$ python3 -q
>>> import numpy as np
>>> np.set_printoptions(precision=3, suppress=True, linewidth=160)
>>> K = np.arange(63).reshape(7, 9) + 4
>>> print(K)
[[ 4  5  6  7  8  9 10 11 12]
 [13 14 15 16 17 18 19 20 21]
 [22 23 24 25 26 27 28 29 30]
 [31 32 33 34 35 36 37 38 39]
 [40 41 42 43 44 45 46 47 48]
 [49 50 51 52 53 54 55 56 57]
 [58 59 60 61 62 63 64 65 66]]
>>> u, g = K[2], K[6]
>>> print(u @ u)
6144
>>> print(u @ g)
14568
>>> pr = (u @ g) / (u @ u) * u
>>> print(np.round(np.linalg.norm(u + g) ** 2 + np.linalg.norm(u - g) ** 2, 3))
81600.0
>>> print(g - pr)
[ 5.836  4.465  3.094  1.723  0.352 -1.02  -2.391 -3.762 -5.133]
>>> r = np.linalg.matrix_rank(K)
>>> print(r)
2
>>> N = np.linalg.svd(K)[2][r:].T
>>> print([int(np.linalg.matrix_rank(K[:i])) for i in range(1, len(K) + 1)])
[1, 2, 2, 2, 2, 2, 2]
>>> print(np.allclose(K @ N, 0))
True
>>> print([int(np.linalg.matrix_rank(K[:, :j + 1])) for j in range(9)])
[1, 2, 2, 2, 2, 2, 2, 2, 2]
>>> mat = np.array([[3, -2, -3, 0, -1],
...     [-1, 3, -2, -3, 0],
...     [0, -1, 3, -2, -3],
...     [-3, 0, -1, 3, -2],
...     [-2, -3, 0, -1, 3]])
>>> x = np.array([4, 4, 8, 2, 6])
>>> target = mat @ x
>>> print(target)
[-26 -14  -2 -26  -4]
>>> print(np.round(np.linalg.solve(mat.T, mat[3]), 3) + 0)
[0. 0. 0. 1. 0.]
>>> print(np.linalg.solve(mat, target + mat[:, 1]))
[4. 5. 8. 2. 6.]
>>> print(np.round(np.linalg.solve(mat, mat[:, 4]), 3) + 0)
[0. 0. 0. 0. 1.]
>>> print(np.linalg.solve(mat, -2 * target))
[ -8.  -8. -16.  -4. -12.]
>>> proj = np.triu(np.array([[1, 6, 4, 1, 4],
...     [8, 4, 2, 8, 1],
...     [8, 0, 0, 3, 9],
...     [6, 8, 7, 9, 6],
...     [8, 4, 2, 5, 3]]), 1) + np.eye(5)
>>> Y = proj @ mat @ np.linalg.inv(proj)
>>> print(Y)
[[ -14.   84. -116. -337. 3035.]
 [ -27.  160. -216. -589. 5407.]
 [ -27.  134. -160. -567. 4834.]
 [ -15.   72.  -85. -309. 2623.]
 [  -2.    9.  -10.  -41.  338.]]
>>> print(round(np.linalg.det(Y), 3))
-2103.0
